% ipython --no-banner

In [1]: import numpy as np

In [2]: np.set_printoptions(precision=2, suppress=True, linewidth=200, legacy="1.25")

In [3]: def rnd(a):
   ...:     return np.round(a, 2) + 0
   ...: 

In [4]: M = np.load("sample18.npy")

In [5]: M
Out[5]: 
array([[-1.,  0.,  0.,  0.],
       [ 0., -1., -2.,  0.],
       [ 0., -2., -1.,  0.],
       [ 0.,  0.,  0., -1.]])

In [6]: # equal to its transpose

In [7]: proj = np.triu(np.array([[-1, 2, 1, 1], [-3, 3, 2, 3], [-3, 0, 3, 0], [2, -2, 0, 2]]), 1) + np.eye(4)

In [8]: other = proj @ M @ np.linalg.inv(proj)

In [9]: rnd(np.linalg.det(other))
Out[9]: -3.0

In [10]: np.linalg.matrix_rank(other)
Out[10]: 4

In [11]: np.poly(other)
Out[11]: array([ 1.,  4.,  2., -4., -3.])

In [12]: np.trace(other), np.trace(M)
Out[12]: (-4.0, -4.0)

In [13]: m1 = np.load("layer10.npy")

In [14]: m1
Out[14]: 
array([[-0.2,  1.1, -0.1, -0.4],
       [ 0.4,  0.7, -0.1,  0.2],
       [-0.5,  1.1,  0.9,  0.2],
       [-0.1,  1.5,  1.3, -0.1],
       [-1.8,  1. , -0.6,  1. ],
       [-1. ,  0.4, -0.5, -0.1],
       [-0.2, -1.9, -0.6,  1.5],
       [ 0.2,  0.5,  1.4, -0.3],
       [ 0.8, -1.5,  0.6, -0.4],
       [ 1.2, -0.3, -0.7,  0.5],
       [ 1.1,  0.7,  1.3, -0.4],
       [ 0. , -0.1,  0.2,  0.4],
       [ 0.4, -0.2, -0.2,  0.4],
       [-1.7,  0.1,  0.6,  0.3],
       [-3. , 10. , -1. ,  8. ],
       [-1.1,  0.5,  2.9,  1.2]])

In [15]: blk = np.stack([m1, -1 * m1, m1[::-1]])

In [16]: print(rnd(np.linalg.norm(blk, axis=(1, 2))))
[14.92 14.92 14.92]

In [17]: rnd(np.einsum("bij,cij->bc", blk, blk))
Out[17]: 
array([[ 222.51, -222.51,   18.08],
       [-222.51,  222.51,  -18.08],
       [  18.08,  -18.08,  222.51]])

In [18]: print(np.linalg.matrix_rank(blk.reshape(3, -1)))
2

In [19]: print(np.linalg.matrix_rank(blk))
[4 4 4]

In [20]: M.reshape(-1, 2)
Out[20]: 
array([[-1.,  0.],
       [ 0.,  0.],
       [ 0., -1.],
       [-2.,  0.],
       [ 0., -2.],
       [-1.,  0.],
       [ 0.,  0.],
       [ 0., -1.]])

In [21]: M.reshape(4, 5)
ValueError: cannot reshape array of size 16 into shape (4,5)


In [22]: blk = M.reshape(4, 2, -1)

In [23]: blk[:, 0]
Out[23]: 
array([[-1.,  0.],
       [ 0., -1.],
       [ 0., -2.],
       [ 0.,  0.]])

In [24]: Xc = m1 - m1.mean(axis=0)

In [25]: vecs = np.linalg.svd(Xc)[2][:1]

In [26]: other = Xc - Xc @ vecs.T @ vecs

In [27]: rnd(np.cov(Xc @ vecs.T, rowvar=False))
Out[27]: 10.92

In [28]: rnd(other.std(axis=0))
Out[28]: array([0.75, 0.55, 0.95, 0.62])

In [29]: C = np.array([[0, -1, 0, -2]])

In [30]: rng = np.random.default_rng(17904)

In [31]: X = rng.normal(size=(28, 1)) @ C + np.array([1, 2, 1, 1])

In [32]: rnd(X)
Out[32]: 
array([[ 1.  ,  2.2 ,  1.  ,  1.4 ],
       [ 1.  ,  2.25,  1.  ,  1.5 ],
       [ 1.  ,  1.73,  1.  ,  0.47],
       [ 1.  ,  2.3 ,  1.  ,  1.6 ],
       [ 1.  ,  1.1 ,  1.  , -0.79],
       [ 1.  ,  0.3 ,  1.  , -2.41],
       [ 1.  ,  2.56,  1.  ,  2.12],
       [ 1.  ,  2.34,  1.  ,  1.69],
       [ 1.  ,  3.62,  1.  ,  4.24],
       [ 1.  ,  2.72,  1.  ,  2.44],
       [ 1.  ,  2.45,  1.  ,  1.91],
       [ 1.  ,  1.02,  1.  , -0.96],
       [ 1.  ,  1.82,  1.  ,  0.63],
       [ 1.  ,  1.73,  1.  ,  0.46],
       [ 1.  ,  3.  ,  1.  ,  2.99],
       [ 1.  ,  2.14,  1.  ,  1.29],
       [ 1.  ,  3.88,  1.  ,  4.76],
       [ 1.  ,  2.47,  1.  ,  1.95],
       [ 1.  ,  3.6 ,  1.  ,  4.19],
       [ 1.  ,  3.42,  1.  ,  3.85],
       [ 1.  ,  1.62,  1.  ,  0.24],
       [ 1.  ,  3.1 ,  1.  ,  3.2 ],
       [ 1.  ,  1.73,  1.  ,  0.46],
       [ 1.  ,  2.49,  1.  ,  1.97],
       [ 1.  ,  3.51,  1.  ,  4.03],
       [ 1.  ,  2.57,  1.  ,  2.15],
       [ 1.  ,  1.58,  1.  ,  0.16],
       [ 1.  ,  1.95,  1.  ,  0.91]])

In [33]: Uu, sv, VT = np.linalg.svd(X)

In [34]: np.argmax(sv[:-1] / (sv[1:] + 1e-6)) + 1
Out[34]: 2

In [35]: other = Uu[:, :2] @ np.diag(sv[:2]) @ VT[:2]

In [36]: print(np.linalg.matrix_rank(other))
2

In [37]: rnd(np.linalg.norm(X - other) / np.linalg.norm(X))
Out[37]: 0.0

In [38]: rnd(np.abs(X - other).max())
Out[38]: 0.0
